% ipython --no-banner

In [1]: import numpy as np

In [2]: np.set_printoptions(suppress=True, linewidth=140)

In [3]: data = np.load("w.npy")

In [4]: print(data)
[[0 0 0]
 [2 2 0]
 [0 0 0]
 [0 0 0]
 [2 2 0]
 [0 0 0]
 [0 1 1]
 [0 1 1]
 [0 0 0]
 [0 0 0]]

In [5]: C2 = np.cov(data, rowvar=False)

In [6]: print(np.round(data.std(axis=0), 2))
[0.8 0.8 0.4]

In [7]: print(np.corrcoef(data[:, 1], data[:, 2])[0, 1])
0.25

In [8]: print(np.round(np.polyfit(data[:, 1], data[:, 2], 1), 2))
[0.13 0.12]

In [9]: print(np.round(np.corrcoef(data.T), 2))
[[ 1.    0.87 -0.25]
 [ 0.87  1.    0.25]
 [-0.25  0.25  1.  ]]

In [10]: print(np.argwhere(np.triu(np.abs(np.corrcoef(data.T)) > 0.8, 1)))
[[0 1]]

In [11]: print(C2.round(2))
[[ 0.71  0.62 -0.09]
 [ 0.62  0.71  0.09]
 [-0.09  0.09  0.18]]

In [12]: print(np.argsort(-data.std(axis=0).round(6), kind="stable"))
[0 1 2]

In [13]: print(np.round(np.linalg.eigvalsh(C2)[::-1], 2) + 0)
[1.33 0.27 0.  ]

In [14]: U, sv, vt = np.linalg.svd(data, full_matrices=False)

In [15]: print(np.round(sv / sv[0], 2) + 0)
[1.  0.4 0. ]

In [16]: print(np.round(np.abs(vt[0]), 2))
[0.65 0.75 0.1 ]

In [17]: print(np.round(np.sqrt((sv ** 2).sum()), 2), np.round(np.linalg.norm(data), 2))
4.47 4.47

In [18]: print(np.round(U.T @ U, 2) + 0)
[[1. 0. 0.]
 [0. 1. 0.]
 [0. 0. 1.]]

In [19]: m1 = np.loadtxt("dump.csv", delimiter=",")

In [20]: print(m1.round(2))
[[ 0.97 -0.19 -0.13]
 [-0.19 -0.31 -0.93]
 [-0.13 -0.93  0.33]]

In [21]: # columns are unit length and at right angles

In [22]: x0 = np.array([-4, -7, -8])

In [23]: print(np.round(m1.T @ (m1 @ x0), 2))
[-4. -7. -8.]

In [24]: print(round(float(np.linalg.norm(x0)), 2), np.round(np.linalg.norm(m1 @ x0), 2))
11.36 11.36

In [25]: print(np.round(np.linalg.det(m1), 2))
-1.0

In [26]: print(np.round(np.abs(np.linalg.eigvals(m1)), 2))
[1. 1. 1.]

In [27]: mat = np.load("data.npy")

In [28]: print(mat)
[[ 0.51  0.36  0.09]
 [-4.61 -1.87 -0.92]
 [-2.03 -1.99  1.17]
 [ 4.79  1.55  1.94]
 [-0.16  0.76 -1.92]
 [-3.21 -1.14 -1.44]
 [-5.1   1.36 -4.91]
 [-0.28  0.92  1.52]
 [-0.15 -0.41 -1.92]
 [-8.72 -1.49 -2.76]
 [-1.83 -1.89 -1.22]
 [ 7.08  0.3   3.  ]
 [-3.73 -1.14 -1.67]
 [-4.81 -2.48 -1.18]
 [-3.28 -1.44  0.4 ]
 [-7.68 -1.08 -2.17]
 [-3.16  0.23 -2.17]
 [-1.98  0.37 -1.28]
 [-0.63  1.44  0.36]
 [ 4.19 -0.08  1.34]
 [ 5.01  1.58  2.04]
 [-3.7  -0.62 -4.3 ]
 [ 4.06  1.53  2.11]
 [ 2.38 -1.31  2.5 ]]

In [29]: Xs = data - data.mean(axis=0)

In [30]: V = np.linalg.svd(Xs)[2][:2]

In [31]: out = Xs - Xs @ V.T @ V

In [32]: print(np.round((Xs @ V.T).std(axis=0), 2))
[1.1  0.49]

In [33]: print(np.round(out.std(axis=0), 2) + 0)
[0. 0. 0.]

In [34]: print(np.round(np.diag(V.T @ V), 2))
[0.67 0.67 0.67]

In [35]: x0 = np.array([2, 1, 1])

In [36]: target = mat @ x0

In [37]: coef, lr = np.zeros(3), 1 / np.linalg.norm(mat, 2) ** 2

In [38]: for i in range(150):
    ...:     coef -= lr * mat.T @ (mat @ coef - target)
    ...:     if i % 50 == 0: print(i, round(np.linalg.norm(mat @ coef - target), 2))
    ...: 
0 2.9
50 0.43
100 0.09

In [39]: print(coef.round(2))
[2. 1. 1.]
